In [1]: import numpy as np

In [2]: import numpy.linalg as la

In [3]: np.set_printoptions(precision=2, suppress=True, linewidth=120)

In [4]: rnd = lambda a: np.round(a, 2) + 0

In [5]: feats = np.array([[1.0, 0.7, 0.49, 0.34, 0.24, 0.17, 0.12, 0.08],
   ...:     [0.7, 1.0, 0.7, 0.49, 0.34, 0.24, 0.17, 0.12],
   ...:     [0.49, 0.7, 1.0, 0.7, 0.49, 0.34, 0.24, 0.17],
   ...:     [0.34, 0.49, 0.7, 1.0, 0.7, 0.49, 0.34, 0.24],
   ...:     [0.24, 0.34, 0.49, 0.7, 1.0, 0.7, 0.49, 0.34],
   ...:     [0.17, 0.24, 0.34, 0.49, 0.7, 1.0, 0.7, 0.49],
   ...:     [0.12, 0.17, 0.24, 0.34, 0.49, 0.7, 1.0, 0.7],
   ...:     [0.08, 0.12, 0.17, 0.24, 0.34, 0.49, 0.7, 1.0]])

In [6]: # symmetric

In [7]: ev, V = la.eigh(feats)

In [8]: x0 = np.array([5, 7, 0, 3, 2, -3, -9, -6])

In [9]: (np.sign(V[:, -1].round(6)) == np.sign(V[0, -1].round(6))).astype(int)
Out[9]: array([1, 1, 1, 1, 1, 1, 1, 1])

In [10]: rnd(x0 @ feats @ x0 / (x0 @ x0)), rnd(ev[0]), rnd(ev[-1])
Out[10]: (np.float64(1.48), np.float64(0.19), np.float64(3.9))

In [11]: rnd(V * np.maximum(ev, 0) @ V.T)
Out[11]: 
array([[1.  , 0.7 , 0.49, 0.34, 0.24, 0.17, 0.12, 0.08],
       [0.7 , 1.  , 0.7 , 0.49, 0.34, 0.24, 0.17, 0.12],
       [0.49, 0.7 , 1.  , 0.7 , 0.49, 0.34, 0.24, 0.17],
       [0.34, 0.49, 0.7 , 1.  , 0.7 , 0.49, 0.34, 0.24],
       [0.24, 0.34, 0.49, 0.7 , 1.  , 0.7 , 0.49, 0.34],
       [0.17, 0.24, 0.34, 0.49, 0.7 , 1.  , 0.7 , 0.49],
       [0.12, 0.17, 0.24, 0.34, 0.49, 0.7 , 1.  , 0.7 ],
       [0.08, 0.12, 0.17, 0.24, 0.34, 0.49, 0.7 , 1.  ]])

In [12]: rnd(la.eigvalsh(feats[1:, 1:]))
Out[12]: array([0.19, 0.21, 0.27, 0.41, 0.71, 1.53, 3.68])

In [13]: la.rank(feats)
Traceback (most recent call last):
  Cell In[13], line 1
    la.rank(feats)
AttributeError: module 'numpy.linalg' has no attribute 'rank'


In [14]: rnd(feats.sum(axis=0))
Out[14]: array([3.14, 3.76, 4.13, 4.3 , 4.3 , 4.13, 3.76, 3.14])

In [15]: rnd(la.svd(feats, compute_uv=False))
Out[15]: array([3.9 , 1.78, 0.86, 0.5 , 0.33, 0.24, 0.2 , 0.19])

In [16]: rnd(np.diff(feats, axis=0))
Out[16]: 
array([[-0.3 ,  0.3 ,  0.21,  0.15,  0.1 ,  0.07,  0.05,  0.04],
       [-0.21, -0.3 ,  0.3 ,  0.21,  0.15,  0.1 ,  0.07,  0.05],
       [-0.15, -0.21, -0.3 ,  0.3 ,  0.21,  0.15,  0.1 ,  0.07],
       [-0.1 , -0.15, -0.21, -0.3 ,  0.3 ,  0.21,  0.15,  0.1 ],
       [-0.07, -0.1 , -0.15, -0.21, -0.3 ,  0.3 ,  0.21,  0.15],
       [-0.05, -0.07, -0.1 , -0.15, -0.21, -0.3 ,  0.3 ,  0.21],
       [-0.04, -0.05, -0.07, -0.1 , -0.15, -0.21, -0.3 ,  0.3 ]])

In [17]: np.count_nonzero(feats)
Out[17]: np.int64(64)

In [18]: np.abs(feats).max()
Out[18]: np.float64(1.0)

In [19]: feats[:, 8]
Traceback (most recent call last):
  Cell In[19], line 1
    feats[:, 8]
IndexError: index 8 is out of bounds for axis 1 with size 8


In [20]: feats.shape
Out[20]: (8, 8)

In [21]: rnd(feats.sum(axis=1))
Out[21]: array([3.14, 3.76, 4.13, 4.3 , 4.3 , 4.13, 3.76, 3.14])
